$ python3 -q
>>> import numpy as np
>>> from numpy import linalg as LA
>>> np.set_printoptions(suppress=True, linewidth=120)
>>> rng = np.random.default_rng(87382)
>>> J = np.array([[3, -2, -3], [-8, -3, -5], [-7, -7, -6]]) * (rng.random((3, 3)) < 0.3)
>>> print(J)
[[ 3  0  0]
 [ 0  0 -5]
 [-7  0  0]]
>>> out = np.array([[2, -1], [0, -1]])
>>> W2 = np.kron(out, J)
>>> print(W2.shape)
(6, 6)
>>> K = np.load("block6.npy")
>>> print(K)
[[1 1 1 1 1 1]
 [1 1 1 1 1 1]
 [0 2 0 2 0 2]
 [1 1 1 1 1 1]
 [1 1 1 1 1 1]
 [0 2 0 2 0 2]]
>>> U, sv, vt = LA.svd(K, full_matrices=False)
>>> print(np.round(np.sqrt((sv ** 2).sum()), 2), np.round(LA.norm(K), 2))
6.93 6.93
>>> print(np.round(vt @ vt.T, 2) + 0)
[[1. 0. 0. 0. 0. 0.]
 [0. 1. 0. 0. 0. 0.]
 [0. 0. 1. 0. 0. 0.]
 [0. 0. 0. 1. 0. 0.]
 [0. 0. 0. 0. 1. 0.]
 [0. 0. 0. 0. 0. 1.]]
>>> print(np.round(U.T @ U, 2) + 0)
[[1. 0. 0. 0. 0. 0.]
 [0. 1. 0. 0. 0. 0.]
 [0. 0. 1. 0. 0. 0.]
 [0. 0. 0. 1. 0. 0.]
 [0. 0. 0. 0. 1. 0.]
 [0. 0. 0. 0. 0. 1.]]
>>> print(np.round(np.cumsum(sv ** 2) / np.sum(sv ** 2), 2))
[0.85 1.   1.   1.   1.   1.  ]
>>> w1 = np.array([[4, 3, 5, 3, 1], [3, 2, 0, 0, 0], [5, 0, 3, 5, 2]])
>>> coef = np.array([1, 0, -1, -2, 3])
>>> act = np.maximum(J @ w1 + coef, 0)
>>> print(np.round((act > 0).mean(axis=0), 2))
[0.33 0.33 0.33 0.33 0.33]
>>> print(act)
[[13  9 14  7  6]
 [ 0  0  0  0  0]
 [ 0  0  0  0  0]]
>>> print(LA.matrix_rank(act))
1
>>> W2 = np.array([[1, 1, -2], [-2, -2, 1], [-2, 0, -2], [-2, 2, 1], [-1, 2, 0]])
>>> print(w1 @ W2)
[[-19   6 -12]
 [ -1  -1  -4]
 [-13  19 -11]]
>>> f, g = K[0], K[3]
>>> print(f @ f)
6
>>> p = (f @ g) / (f @ f) * f
>>> print(p)
[1. 1. 1. 1. 1. 1.]
>>> print((g - p) @ f)
0.0
>>> print(np.outer(f, g))
[[1 1 1 1 1 1]
 [1 1 1 1 1 1]
 [1 1 1 1 1 1]
 [1 1 1 1 1 1]
 [1 1 1 1 1 1]
 [1 1 1 1 1 1]]
>>> print(LA.matrix_rank(np.outer(f, g)))
1
>>> m1 = np.loadtxt("run16.csv", delimiter=",")
>>> print(m1)
[[ -6.89  -0.34 -10.39]
 [ -5.78   1.03  -9.77]
 [ -4.35  -1.06 -11.13]
 [ -5.16  -0.87 -10.39]
 [ -4.72   0.06  -9.41]
 [ -6.02   2.17  -9.13]
 [ -4.72   0.91 -11.04]
 [ -5.74  -0.83  -9.7 ]
 [ -4.98   0.68 -12.5 ]
 [ -4.31  -0.03  -9.52]
 [ -3.83   1.15 -10.73]
 [ -7.07  -1.44 -10.29]
 [ -5.09   0.03  -9.94]
 [ -4.71   1.1   -8.78]
 [ -3.49   0.54 -11.73]
 [ -4.78  -0.14 -12.23]]
>>> P = m1 @ LA.solve(m1.T @ m1, m1.T)
>>> print(np.round(P @ m1[:, 1], 2))
[-0.34  1.03 -1.06 -0.87  0.06  2.17  0.91 -0.83  0.68 -0.03  1.15 -1.44  0.03  1.1   0.54 -0.14]
>>> print(np.allclose(P @ P, P))
True
>>> x = np.array([3, -1, 1])
>>> target = m1 @ x
>>> print(np.round(LA.pinv(m1) @ m1, 2) + 0)
[[1. 0. 0.]
 [0. 1. 0.]
 [0. 0. 1.]]
>>> print(np.round(LA.lstsq(m1, target)[0], 2))
[ 3. -1.  1.]
>>> target = target + 0.05 * rng.normal(size=16)
>>> print(target.round(2))
[-30.71 -28.07 -23.15 -25.07 -23.61 -29.43 -26.2  -26.03 -28.17 -22.41 -23.33 -30.13 -25.2  -24.03 -22.67 -26.47]
>>> coef, *_ = LA.lstsq(m1, target)
>>> print(coef.round(2))
[ 3.01 -1.    1.  ]
>>> print(round(LA.norm(target - m1 @ coef), 2))
0.21
>>> U, sv, vt = LA.svd(m1)
>>> print(np.argmax(sv[:-1] / (sv[1:] + 1e-6)) + 1)
1
>>> out = U[:, :1] @ np.diag(sv[:1]) @ vt[:1]
>>> print(round(np.abs(m1 - out).max(), 2))
2.02
>>> print(round(LA.norm(m1 - out) / LA.norm(m1), 2))
0.12
>>> print(round(LA.norm(m1 - out, 2), 2), round(sv[1], 2))
4.46 4.46
>>> W2 = m1[[8, 13]].astype(float)
>>> for _ in range(7):
...     idx = LA.norm(m1[:, None] - W2, axis=-1).argmin(axis=1)
...     W2 = np.array([m1[idx == j].mean(axis=0) for j in range(2)])
... 
>>> print(idx)
[0 1 0 0 1 1 0 1 0 1 1 0 1 1 0 0]
>>> print(W2.round(2))
[[ -5.18  -0.21 -11.21]
 [ -5.02   0.58  -9.62]]
>>> print(np.bincount(idx))
[8 8]
>>> Q, Rm = LA.qr(m1)
>>> print(np.round(np.abs(np.diag(Rm)), 2))
[20.77  3.79  9.66]
>>> print(np.round(Q @ Rm, 2))
[[ -6.89  -0.34 -10.39]
 [ -5.78   1.03  -9.77]
 [ -4.35  -1.06 -11.13]
 [ -5.16  -0.87 -10.39]
 [ -4.72   0.06  -9.41]
 [ -6.02   2.17  -9.13]
 [ -4.72   0.91 -11.04]
 [ -5.74  -0.83  -9.7 ]
 [ -4.98   0.68 -12.5 ]
 [ -4.31  -0.03  -9.52]
 [ -3.83   1.15 -10.73]
 [ -7.07  -1.44 -10.29]
 [ -5.09   0.03  -9.94]
 [ -4.71   1.1   -8.78]
 [ -3.49   0.54 -11.73]
 [ -4.78  -0.14 -12.23]]
>>> print(np.round(Q.T @ Q, 2) + 0)
[[1. 0. 0.]
 [0. 1. 0.]
 [0. 0. 1.]]
>>> print(Rm.round(2))
[[20.77 -0.55 40.72]
 [ 0.   -3.79  1.58]
 [ 0.    0.    9.66]]
>>> print(round(abs(Rm[0, 0]), 2), round(float(LA.norm(m1[:, 0])), 2))
20.77 20.77
>>> mat = np.load("dump.npy")
>>> print(mat)
[[-39.4   81.84 -20.2 ]
 [-40.3   79.61 -20.42]
 [-41.43  79.91 -20.75]
 [-40.21  78.58 -18.87]
 [-38.54  79.76 -20.19]
 [-39.26  80.7  -20.37]
 [-41.93  79.57 -20.05]
 [-40.13  80.96 -20.69]
 [-39.3   79.86 -19.54]
 [-40.39  80.14 -19.96]
 [-38.77  78.61 -18.99]
 [-40.17  80.97 -21.38]
 [-40.83  79.   -19.53]
 [-40.73  80.01 -19.99]
 [-39.74  80.35 -18.85]
 [-39.46  81.5  -19.83]
 [-38.59  79.4  -19.9 ]
 [-41.02  81.64 -20.61]
 [-39.74  79.89 -19.74]
 [-40.18  79.66 -18.37]
 [-40.34  79.81 -21.07]
 [-37.78  78.83 -19.9 ]
 [-40.57  78.99 -19.16]
 [-39.63  80.67 -21.36]
 [-41.06  78.57 -19.07]
 [-40.54  79.38 -20.44]
 [-40.44  81.16 -19.13]]
>>> U, sv, vt = LA.svd(K)
>>> V = vt[:(sv > 1e-8).sum()]
>>> x = K[0] + 4 * K[1] + rng.integers(2) * np.eye(6)[5]
>>> print(x)
[5. 5. 5. 5. 5. 5.]
>>> print(round(LA.norm(x - V.T @ V @ x), 2))
0.0
>>> print(np.allclose(V.T @ V @ x, x))
True
>>> print(np.round(np.diag(V.T @ V), 2))
[0.33 0.33 0.33 0.33 0.33 0.33]
>>> print(LA.matrix_rank(np.vstack([K, x])))
2
